>>> import numpy as np
>>> np.set_printoptions(precision=2, suppress=True, linewidth=200, sign=" ")
>>> arr = np.array([[0, 3, 3], [3, 2, 1], [0, 1, 2], [2, 2, 0]])
>>> arr[:, 1] = 4 * arr[:, 2]
>>> arr
array([[  0,  12,   3],
       [  3,   4,   1],
       [  0,   8,   2],
       [  2,   0,   0]])
>>> # column 1 is much longer than the rest
>>> U, sigma, VT = np.linalg.svd(arr)
>>> np.argmax(sigma[:-1] / (sigma[1:] + 1e-6)) + 1
np.int64(2)
>>> A2 = U[:, :2] @ np.diag(sigma[:2]) @ VT[:2]
>>> np.round(np.abs(arr - A2).max(), 2)
np.float64(0.0)
>>> print(A2.round(2) + 0)
[[  0.  12.   3.]
 [  3.   4.   1.]
 [  0.   8.   2.]
 [  2.   0.   0.]]
>>> np.linalg.matrix_rank(A2)
np.int64(2)
>>> round(float(np.linalg.norm(arr - A2, 2)), 2), round(float(sigma[2]), 2)
(0.0, 0.0)
>>> np.linalg.lstsq(arr[:-1].T, arr[-1])[2]
np.int32(2)
>>> U, sigma, VT = np.linalg.svd(arr)
>>> vecs = VT[:(sigma > 1e-8).sum()]
>>> rng = np.random.default_rng(324)
>>> x0 = arr[3] + -3 * arr[2] + rng.integers(2) * np.eye(3)[0]
>>> x0
array([  2., -24.,  -6.])
>>> np.round(np.linalg.norm(x0 - vecs.T @ vecs @ x0), 2)
np.float64(0.0)
>>> np.round(vecs.T @ vecs, 2) + 0
array([[ 1.  ,  0.  ,  0.  ],
       [ 0.  ,  0.94,  0.24],
       [ 0.  ,  0.24,  0.06]])
>>> rk = np.linalg.matrix_rank(arr)
>>> rk
np.int64(2)
>>> N = np.linalg.svd(arr)[2][rk:].T
>>> N.shape
(3, 1)
>>> print([int(np.linalg.matrix_rank(arr[:i])) for i in range(1, len(arr) + 1)])
[1, 2, 2, 2]
>>> A2 = np.array([[1, 0, 1], [-2, 2, 0], [0, 1, 0]])
>>> np.linalg.matrix_rank(np.vstack([arr, A2.T]))
np.int64(3)
>>> np.einsum("ij->j", arr)
array([  5,  24,   6])
>>> np.einsum("ij,ij->i", arr, arr)
array([ 153,   26,   68,    4])
>>> A2.T @ arr.T
array([[-24,  -5, -16,   2],
       [ 27,   9,  18,   0],
       [  0,   3,   0,   2]])
>>> feats = rng.normal(size=(10, 3))
>>> feats = 10 * feats / np.linalg.norm(feats, axis=1, keepdims=True)
>>> feats
array([[ 9.56,  1.94, -2.22],
       [-5.41,  8.13,  2.15],
       [ 1.06,  8.94, -4.35],
       [ 0.42,  3.21,  9.46],
       [ 4.36, -7.77, -4.54],
       [ 5.9 ,  5.06,  6.29],
       [ 2.17,  8.08, -5.48],
       [ 1.68,  2.83, -9.44],
       [ 5.4 , -6.95,  4.75],
       [-8.13, -5.16,  2.7 ]])
>>> A2 = feats / np.sqrt((feats ** 2).mean(axis=1, keepdims=True))
>>> np.linalg.matrix_rank(feats - feats.mean(axis=1, keepdims=True))
np.int64(2)
>>> np.linalg.norm(A2, axis=1)
array([ 1.73,  1.73,  1.73,  1.73,  1.73,  1.73,  1.73,  1.73,  1.73,  1.73])
>>> W2 = feats[[4, 3]].astype(float)
>>> for _ in range(6):
...     idx = np.linalg.norm(feats[:, None] - W2, axis=-1).argmin(axis=1)
...     W2 = np.array([feats[idx == j].mean(axis=0) for j in range(2)])
... 
>>> idx
array([ 0,  1,  1,  1,  0,  1,  1,  0,  0,  1])
>>> W2[1] - W2[0]
array([-5.91,  7.2 ,  4.66])
>>> A2 = np.c_[feats[:, :1] @ np.array([[0]]), np.array([1, 1, -1, 3, -3, -2, -1, 3, 3, -3])]
>>> print(A2)
[[ 0.  1.]
 [ 0.  1.]
 [ 0. -1.]
 [ 0.  3.]
 [ 0. -3.]
 [ 0. -2.]
 [ 0. -1.]
 [ 0.  3.]
 [ 0.  3.]
 [ 0. -3.]]
>>> np.linalg.matrix_rank(np.c_[feats, A2])
np.int64(4)
>>> np.linalg.lstsq(feats, A2[:, 0])[0]
array([ 0.,  0.,  0.])
>>> np.linalg.norm(np.linalg.qr(feats)[0].T @ A2, axis=0) ** 2 / ((A2 ** 2).sum(axis=0) + 1e-12)
array([ 0.  ,  0.08])
>>> np.linalg.matrix_rank(A2)
np.int64(1)
>>> D = np.linalg.norm(feats[:, None] - feats[None], axis=-1)
>>> D.mean(axis=1).argmax()
np.int64(9)
>>> (D + 1e9 * np.eye(10)).round(6).argmin(axis=1)
array([ 5,  2,  6,  5,  8,  3,  2,  6,  4,  1])
>>> cen = feats - feats.mean(axis=0)
>>> U, sigma, VT = np.linalg.svd(cen, full_matrices=False)
>>> np.searchsorted(np.cumsum(sigma ** 2) / (sigma ** 2).sum(), 0.9) + 1
np.int64(3)
>>> np.linalg.matrix_rank(cen)
np.int64(3)
>>> np.abs(VT[0]).argmax()
np.int64(1)
>>> np.round((sigma ** 2).sum() ** 2 / (sigma ** 4).sum(), 2)
np.float64(2.86)
>>> sigma ** 2 / (sigma ** 2).sum()
array([ 0.42,  0.35,  0.24])
>>> sigma
array([ 19.8 ,  17.99,  14.9 ])
>>> print(VT[0] * np.sign(VT[0, np.abs(VT[0]).argmax()]))
[ 0.03  0.81 -0.58]
>>> np.abs(VT[-1])
array([ 0.85,  0.28,  0.44])
>>> M = np.load("run11.npy")
>>> M
array([[ 1,  2, -1,  1],
       [-2,  0, -1,  1],
       [-7,  2, -5,  5]])
>>> # rank 2
>>> A2 = M + rng.integers(-2, 3, (3, 2)) @ rng.integers(-2, 3, (2, 4))
>>> A2
array([[ 1, -4,  2,  1],
       [-3, -2,  1,  0],
       [-8,  0, -3,  4]])
>>> print(np.linalg.matrix_rank(A2 - M, tol=1e-8))
2
>>> np.abs(A2 - M).sum(axis=1)
array([ 9,  6,  6])
>>> A2 - M
array([[ 0, -6,  3,  0],
       [-1, -2,  2, -1],
       [-1, -2,  2, -1]])
>>> np.round(np.linalg.svd(A2 - M, compute_uv=False), 2) + 0
array([ 7.8 ,  2.03,  0.  ])
>>> U, sigma, VT = np.linalg.svd(M)
>>> print(np.argmax(sigma[:-1] / (sigma[1:] + 1e-6)) + 1)
2
>>> A2 = U[:, :2] @ np.diag(sigma[:2]) @ VT[:2]
>>> np.round(np.linalg.norm(M - A2) / np.linalg.norm(M), 2)
np.float64(0.0)
>>> rk = np.linalg.matrix_rank(M)
>>> rk
np.int64(2)
>>> N = np.linalg.svd(M)[2][rk:].T
>>> [int(np.linalg.matrix_rank(np.delete(M, i, axis=0))) for i in range(3)]
[2, 2, 2]
>>> print(N.shape)
(4, 2)
>>> print([int(np.linalg.matrix_rank(M[:i])) for i in range(1, len(M) + 1)])
[1, 2, 2]
>>> u = np.array([-3, -4])
>>> np.correlate(arr[3], arr[1], "full")
array([ 2,  8,  6,  0,  0])
>>> np.polyval(u, arr[3])
array([-10,  -4,  -4])
>>> np.abs(np.diag(np.linalg.qr(M)[1])) > 1e-9
array([ True,  True, False])
>>> J = np.load("out1.npy")
>>> J
array([[ 1.72, -3.1 , -2.05],
       [ 1.52, -3.18, -2.5 ],
       [ 1.88, -2.83, -2.  ],
       [ 2.66, -3.15, -1.85],
       [-2.79,  1.05,  1.35],
       [-3.01,  1.06,  1.19],
       [-3.  ,  1.02,  1.81],
       [-2.68,  0.4 ,  0.86],
       [-1.23,  2.2 ,  1.77],
       [-0.69,  1.79,  2.1 ],
       [-0.91,  2.19,  1.85],
       [-1.23,  2.17,  1.79]])
>>> C2 = J.T @ J
>>> np.linalg.svd(J, compute_uv=False) ** 2
array([ 136.13,   13.85,    1.19])
>>> print((J @ J.T).shape)
(12, 12)
>>> round(float(np.trace(C2)), 2), round((J ** 2).sum(), 2)
(151.16, np.float64(151.16))
>>> ang = np.radians(15)
>>> r_ = np.eye(3)
>>> r_[1, 1] = r_[0, 0] = np.cos(ang)
>>> r_[1, 0], r_[0, 1] = -np.sin(ang), np.sin(ang)
>>> r_
array([[ 0.97,  0.26,  0.  ],
       [-0.26,  0.97,  0.  ],
       [ 0.  ,  0.  ,  1.  ]])
>>> A2 = arr @ r_.T
>>> np.allclose(np.linalg.norm(arr, axis=1), np.linalg.norm(A2, axis=1))
True
>>> print(np.abs(A2 - arr).max(axis=0))
[ 3.11  0.91  0.  ]
>>> round(np.linalg.det(r_), 2), round(float(np.trace(r_)), 2)
(np.float64(1.0), 2.93)
>>> A2
array([[ 3.11, 11.59,  3.  ],
       [ 3.93,  3.09,  1.  ],
       [ 2.07,  7.73,  2.  ],
       [ 1.93, -0.52,  0.  ]])
>>> print(np.round(np.linalg.svd(arr, compute_uv=False), 2) + 0, np.round(np.linalg.svd(A2, compute_uv=False), 2) + 0)
[ 15.45   3.51   0.  ] [ 15.45   3.51   0.  ]
>>> U, sigma, VT = np.linalg.svd(A2)
>>> vecs = VT[:(sigma > 1e-8).sum()]
>>> x0 = A2[1] + 3 * A2[3] + rng.integers(2) * np.eye(3)[2]
>>> x0
array([ 9.73,  1.53,  1.  ])
>>> print(np.allclose(vecs.T @ vecs @ x0, x0))
True
>>> np.linalg.matrix_rank(np.vstack([A2, x0]))
np.int64(2)
>>> u = np.array([-7, -2, 9])
>>> g = np.array([1, 2, 0, 2])
>>> data = u[:, None] + g[None, :]
>>> print(data)
[[-6 -5 -7 -5]
 [-1  0 -2  0]
 [10 11  9 11]]
>>> # looks like rank 2
>>> rk = np.linalg.matrix_rank(data)
>>> rk
np.int64(2)
>>> N = np.linalg.svd(data)[2][rk:].T
>>> np.allclose(data @ N, 0)
True
>>> [int(np.linalg.matrix_rank(data[:i])) for i in range(1, len(data) + 1)]
[1, 2, 2]
>>> X = np.load("m.npy")
>>> X
array([[ -3.22,  -1.4 ,  -2.75],
       [  2.11,   0.36,  -4.36],
       [  1.44,   4.86,   1.69],
       [  0.02,  -3.41,  -4.96],
       [ -2.63,   6.13,   3.97],
       [ -1.72,  -1.78,  -2.43],
       [  0.87,   2.43,   4.9 ],
       [ -2.65,   3.08,  -1.38],
       [ -0.76,  -0.3 ,  -6.46],
       [  2.69,  -2.93,  -6.47],
       [ -1.36,  -0.16,   3.47],
       [  2.49, -10.03,  -2.42],
       [ -1.33,   6.37,  -1.76],
       [ -4.  ,  -2.71,   0.31],
       [ -0.38,  -2.46,   0.98],
       [  0.28,   4.44,   0.96],
       [ -0.55,   4.08,  -0.21],
       [  1.96,  -4.09,   2.03],
       [ -2.5 ,   2.25,  -1.83]])
>>> O, vecs = np.linalg.qr(X[:, :2])[0], np.linalg.qr(X[:, 2:])[0]
>>> sigma = np.linalg.svd(O.T @ vecs, compute_uv=False)
>>> sigma
array([ 0.33])
>>> round(np.linalg.norm(O @ O.T - vecs @ vecs.T, 2), 2)
np.float64(1.0)
>>> idx = X[:, 1] > np.median(X[:, 1])
>>> u = X[idx].mean(axis=0) - X[~idx].mean(axis=0)
>>> idx.astype(int)
array([ 0,  1,  1,  0,  1,  0,  1,  1,  0,  0,  0,  0,  1,  0,  0,  1,  1,  0,  1])
>>> u
array([-0.12,  6.7 ,  2.09])
>>> np.round((((X - X.mean(axis=0)) @ u > 0) == idx).mean(), 2)
np.float64(0.89)
